$ python -q
>>> import numpy as np
>>> import numpy.linalg as la
>>> np.set_printoptions(precision=2, suppress=True, linewidth=120, legacy="1.25")
>>> def rd(a):
...     return np.round(a, 2) + 0
... 
>>> J = np.loadtxt("w.csv", delimiter=",")
>>> J
array([[0., 1., 0.],
       [1., 0., 0.],
       [0., 0., 1.]])
>>> # equal to its transpose
>>> rd(la.eigvalsh(J).min())
-1.0
>>> np.all(la.eigvalsh(J) > 0)
False
>>> [round(float(la.det(J[:i, :i])), 2) + 0 for i in range(1, 4)]
[0.0, -1.0, -1.0]
>>> vec = np.array([6, 1, 9])
>>> J @ (2 * vec)
array([ 2., 12., 18.])
>>> np.sign((J @ vec).round(6))
array([1., 1., 1.])
>>> J @ np.ones(3)
array([1., 1., 1.])
>>> ev, evecs = la.eigvalsh(J)
Traceback (most recent call last):
  File "<python-input-14>", line 1, in <module>
    ev, evecs = la.eigvalsh(J)
    ^^^^^^^^^
ValueError: too many values to unpack (expected 2)
>>> ev, evecs = la.eigh(J)
>>> rd(evecs.T @ J @ evecs)
array([[-1.,  0.,  0.],
       [ 0.,  1.,  0.],
       [ 0.,  0.,  1.]])
>>> np.unique(ev.round(6) + 0, return_counts=True)[1]
array([1, 2])
>>> rd(evecs @ np.diag(ev) @ evecs.T)
array([[0., 1., 0.],
       [1., 0., 0.],
       [0., 0., 1.]])
>>> rd(evecs.T @ evecs)
array([[1., 0., 0.],
       [0., 1., 0.],
       [0., 0., 1.]])
>>> rd(la.svd(J, compute_uv=False))
array([1., 1., 1.])
>>> rd(la.eigvalsh(J + 4 * np.eye(3)))
array([3., 5., 5.])
>>> rd(la.eigvalsh(J @ J))
array([1., 1., 1.])
>>> (ev > 1e-8).sum(), (ev < -1e-8).sum()
(2, 1)
>>> ev
array([-1.,  1.,  1.])
>>> rng = np.random.default_rng(17076)
>>> arr = np.array([[-2, 2, 2], [0, -1, 1], [0, 0, 2]]) * (rng.random((3, 3)) < 0.3)
>>> arr
array([[ 0,  2,  0],
       [ 0, -1,  1],
       [ 0,  0,  0]])
>>> out = arr + rng.integers(-2, 3, (3, 2)) @ rng.integers(-2, 3, (2, 3))
>>> out
array([[-2,  2,  2],
       [ 2, -1, -1],
       [-3,  1,  3]])
>>> np.abs(out - arr).sum(axis=1)
array([4, 4, 7])
>>> out - arr
array([[-2,  0,  2],
       [ 2,  0, -2],
       [-3,  1,  3]])
>>> la.matrix_rank(out - arr, tol=1e-8)
2
